$ python -q
>>> import numpy as np
>>> from numpy import linalg as LA
>>> np.set_printoptions(precision=2, suppress=True, linewidth=120)
>>> def rnd(a):
...     return np.round(a, 2) + 0
... 
>>> X = np.loadtxt("sample1.csv", delimiter=",")
>>> X
array([[-0.21, -0.36,  0.06,  0.42, -0.03],
       [-0.42, -0.72,  0.12,  0.84, -0.06],
       [-0.35, -0.6 ,  0.1 ,  0.7 , -0.05],
       [ 1.05,  1.8 , -0.3 , -2.1 ,  0.15],
       [ 1.26,  2.16, -0.36, -2.52,  0.18],
       [-1.12, -1.92,  0.32,  2.24, -0.16]])
>>> rnd(X @ LA.pinv(X) @ X)
array([[-0.21, -0.36,  0.06,  0.42, -0.03],
       [-0.42, -0.72,  0.12,  0.84, -0.06],
       [-0.35, -0.6 ,  0.1 ,  0.7 , -0.05],
       [ 1.05,  1.8 , -0.3 , -2.1 ,  0.15],
       [ 1.26,  2.16, -0.36, -2.52,  0.18],
       [-1.12, -1.92,  0.32,  2.24, -0.16]])
>>> np.allclose(X[:-1].T @ LA.lstsq(X[:-1].T, X[-1])[0], X[-1])
True
>>> try:
...     LA.inv(X)
... except LA.LinAlgError as e:
...     print("failed:", e)
... 
failed: Last 2 dimensions of the array must be square
>>> rank = LA.matrix_rank(X)
>>> rank
np.int64(1)
>>> N = LA.svd(X)[2][rank:].T
>>> N.shape
(5, 4)
>>> [int(LA.matrix_rank(X[:, :j + 1])) for j in range(5)]
[1, 1, 1, 1, 1]
>>> rnd(N @ N.T)
array([[ 0.88, -0.21,  0.04,  0.25, -0.02],
       [-0.21,  0.63,  0.06,  0.43, -0.03],
       [ 0.04,  0.06,  0.99, -0.07,  0.01],
       [ 0.25,  0.43, -0.07,  0.5 ,  0.04],
       [-0.02, -0.03,  0.01,  0.04,  1.  ]])
>>> np.allclose(X @ N, 0)
True
>>> rnd(X @ N)
array([[0., 0., 0., 0.],
       [0., 0., 0., 0.],
       [0., 0., 0., 0.],
       [0., 0., 0., 0.],
       [0., 0., 0., 0.],
       [0., 0., 0., 0.]])
>>> theta = np.radians(180)
>>> R = np.eye(5)
>>> R[3, 3] = R[1, 1] = np.cos(theta)
>>> R[3, 1], R[1, 3] = -np.sin(theta), np.sin(theta)
>>> rnd(R)
array([[ 1.,  0.,  0.,  0.,  0.],
       [ 0., -1.,  0.,  0.,  0.],
       [ 0.,  0.,  1.,  0.,  0.],
       [ 0.,  0.,  0., -1.,  0.],
       [ 0.,  0.,  0.,  0.,  1.]])
>>> other = X @ R.T
>>> np.allclose(X @ X.T, other @ other.T)
True
>>> rnd(LA.det(R)), np.trace(R)
(np.float64(1.0), np.float64(1.0))
>>> rnd(other)
array([[-0.21,  0.36,  0.06, -0.42, -0.03],
       [-0.42,  0.72,  0.12, -0.84, -0.06],
       [-0.35,  0.6 ,  0.1 , -0.7 , -0.05],
       [ 1.05, -1.8 , -0.3 ,  2.1 ,  0.15],
       [ 1.26, -2.16, -0.36,  2.52,  0.18],
       [-1.12,  1.92,  0.32, -2.24, -0.16]])
